% python3 -q
>>> import numpy as np
>>> import numpy.linalg as la
>>> np.set_printoptions(precision=3, suppress=True, linewidth=100, legacy="1.25")
>>> F = np.loadtxt("x.csv", delimiter=",")
>>> F
array([[-0.596, -0.741,  0.31 ],
       [-0.298, -0.154, -0.942],
       [ 0.745, -0.654, -0.129]])
>>> round(np.einsum("ij,ji->", F, F), 3)
2.531
>>> np.poly(F)
array([ 1.   ,  0.879, -0.879, -1.   ])
>>> np.round(la.eigvals(F).sum().real, 3)
-0.879
>>> Y = np.array([[1, 0]])
>>> J = Y.T @ Y
>>> J
array([[1, 0],
       [0, 0]])
>>> # triangular
>>> cov = J.T @ J
>>> np.diag(cov)
array([1, 0])
>>> cov
array([[1, 0],
       [0, 0]])
>>> la.eigvalsh(cov)[::-1]
array([1., 0.])
>>> la.svd(J, compute_uv=False) ** 2
array([1., 0.])
>>> Uu, s, Vt = la.svd(J)
>>> s
array([1., 0.])
>>> np.argmax(s[:-1] / (s[1:] + 1e-6)) + 1
1
>>> Y = Uu[:, :1] @ np.diag(s[:1]) @ Vt[:1]
>>> np.abs(J - Y).max()
0.0
>>> Y
array([[1., 0.],
       [0., 0.]])
>>> evals, vecs = la.eigh(J)
>>> np.abs(vecs[:, -1]).round(6).argmax()
0
>>> evals
array([0., 1.])
>>> (evals > 1e-8).sum(), (evals < -1e-8).sum()
(1, 0)
>>> vecs.T @ vecs
array([[1., 0.],
       [0., 1.]])
>>> la.eigvalsh(J + -3 * np.eye(2))
array([-3., -2.])
>>> W0 = np.loadtxt("dump.csv", delimiter=",")
>>> W0
array([[  1. ,  -0.3,   0. ],
       [-11. ,  -1.5,  -0.8],
       [ -6.5,  -1.7,  -0.6]])
>>> la.matrix_rank(W0, rtol=0.1)
1
>>> la.cond(W0) > 100
True
>>> round(float(np.abs(la.eigvals(W0)).max()), 3)
3.035
>>> W0 @ W0
array([[ 4.3 ,  0.15,  0.24],
       [10.7 ,  6.91,  1.68],
       [16.1 ,  5.52,  1.72]])
>>> def softmax(z):
...     e = np.exp(z - z.max(axis=-1, keepdims=True))
...     return e / e.sum(axis=-1, keepdims=True)
... 
>>> softmax(W0).sum(axis=1)
array([1., 1., 1.])
>>> att = W0 @ W0.T / np.sqrt(3)
>>> softmax(att).round(6).argmax(axis=1)
array([0, 1, 1])
>>> np.round(softmax(att + np.triu(np.full(att.shape, -np.inf), 1)), 3) + 0
array([[1., 0., 0.],
       [0., 1., 0.],
       [0., 1., 0.]])
>>> Y = np.array([[4, -7], [-6, 5]])
>>> C = np.kron(Y, W0)
>>> la.matrix_rank(C)
6
>>> m1 = np.load("m.npy")
>>> m1
array([[-1.891,  0.197, -0.371,  0.496],
       [-0.63 , -0.394,  0.714, -1.714],
       [ 0.   , -1.785, -0.902,  0.034],
       [-0.158, -0.788,  1.593,  0.903]])
>>> np.round(m1 @ m1.T, 3) + 0
array([[4., 0., 0., 0.],
       [0., 4., 0., 0.],
       [0., 0., 4., 0.],
       [0., 0., 0., 4.]])
>>> la.norm(m1, axis=0)
array([2., 2., 2., 2.])
>>> arr = np.load("block12.npy")
>>> arr
array([[0.45, 0.15, 0.45, 0.15],
       [0.15, 0.05, 0.15, 0.05],
       [0.45, 0.15, 0.45, 0.15],
       [0.15, 0.05, 0.15, 0.05]])
>>> x = np.array([-1, -1, -1, 2])
>>> np.trace(arr)
1.0
>>> f = np.array([1, 0, 3])
>>> rng = np.random.default_rng(5)
>>> feats = np.outer(rng.normal(size=17), f) + 0.05 * rng.normal(size=(17, 3))
>>> feats
array([[-0.86 , -0.031, -2.43 ],
       [-1.36 ,  0.028, -3.976],
       [-0.278,  0.02 , -0.704],
       [ 0.338, -0.013,  1.212],
       [ 1.127, -0.064,  3.409],
       [ 0.108, -0.015,  0.277],
       [-0.572, -0.055, -1.726],
       [-0.774, -0.055, -2.296],
       [ 0.785, -0.1  ,  2.26 ],
       [ 1.58 ,  0.002,  4.907],
       [ 0.173, -0.012,  0.806],
       [-1.185, -0.059, -3.663],
       [-1.013, -0.017, -2.917],
       [ 1.672,  0.028,  4.922],
       [ 0.235,  0.042,  0.651],
       [-1.762, -0.004, -5.129],
       [-0.104,  0.009, -0.252]])
>>> cen = (feats - feats.mean(axis=0)) / feats.std(axis=0)
>>> cen.std(axis=0)
array([1., 1., 1.])
>>> np.argwhere(np.abs(cen) > 2)
array([[8, 1]])
>>> b = la.lstsq(np.delete(cen, 0, axis=1), cen[:, 0])[0]
>>> b
array([-0.011,  1.   ])
>>> np.abs(b).argmax()
1
>>> dist = la.norm(feats[:, None] - feats[None], axis=-1)
>>> la.matrix_rank(dist ** 2)
5
>>> dist[3].round(6).argsort(kind="stable")[:4]
array([ 3, 10, 14,  5])
>>> np.flatnonzero(dist[3] < dist.mean() / 2)
array([ 3,  5,  8, 10, 14, 16])
>>> dist.shape
(17, 17)
>>> M = np.load("w.npy")
>>> M
array([[-3, -1,  0, -1],
       [ 0,  3,  3, -3],
       [ 0,  0,  2,  2],
       [ 0,  0,  0,  0]])
>>> r = la.matrix_rank(M)
>>> r
3
>>> null = la.svd(M)[2][r:].T
>>> np.allclose(M @ null, 0)
True
>>> [int(la.matrix_rank(M[:, :j + 1])) for j in range(4)]
[1, 2, 3, 3]
>>> null[:, 0] / null[np.abs(null[:, 0]).round(6).argmax(), 0]
array([-0.5,  1. , -0.5,  0.5])
>>> la.matrix_rank(M.T @ M), la.matrix_rank(M @ M.T)
(3, 3)
>>> null @ null.T
array([[ 0.143, -0.286,  0.143, -0.143],
       [-0.286,  0.571, -0.286,  0.286],
       [ 0.143, -0.286,  0.143, -0.143],
       [-0.143,  0.286, -0.143,  0.143]])
>>> [int(la.matrix_rank(np.delete(M, i, axis=0))) for i in range(4)]
[2, 2, 2, 3]
>>> E = np.load("out9.npy")
>>> E
array([[ 2.05,  2.  , -3.  ],
       [-1.  , -0.95,  0.  ],
       [ 2.  ,  2.  , -2.95]])
>>> x = np.array([3, 2, 1])
>>> E * x
array([[ 6.15,  4.  , -3.  ],
       [-3.  , -1.9 ,  0.  ],
       [ 6.  ,  4.  , -2.95]])
>>> np.einsum("ij,j->i", E, x)
array([ 7.15, -4.9 ,  7.05])
>>> (E * x).sum(axis=1)
array([ 7.15, -4.9 ,  7.05])
>>> E @ x
array([ 7.15, -4.9 ,  7.05])
>>> J @ J.T
array([[1, 0],
       [0, 0]])
>>> la.pinv(J)
array([[1., 0.],
       [0., 0.]])
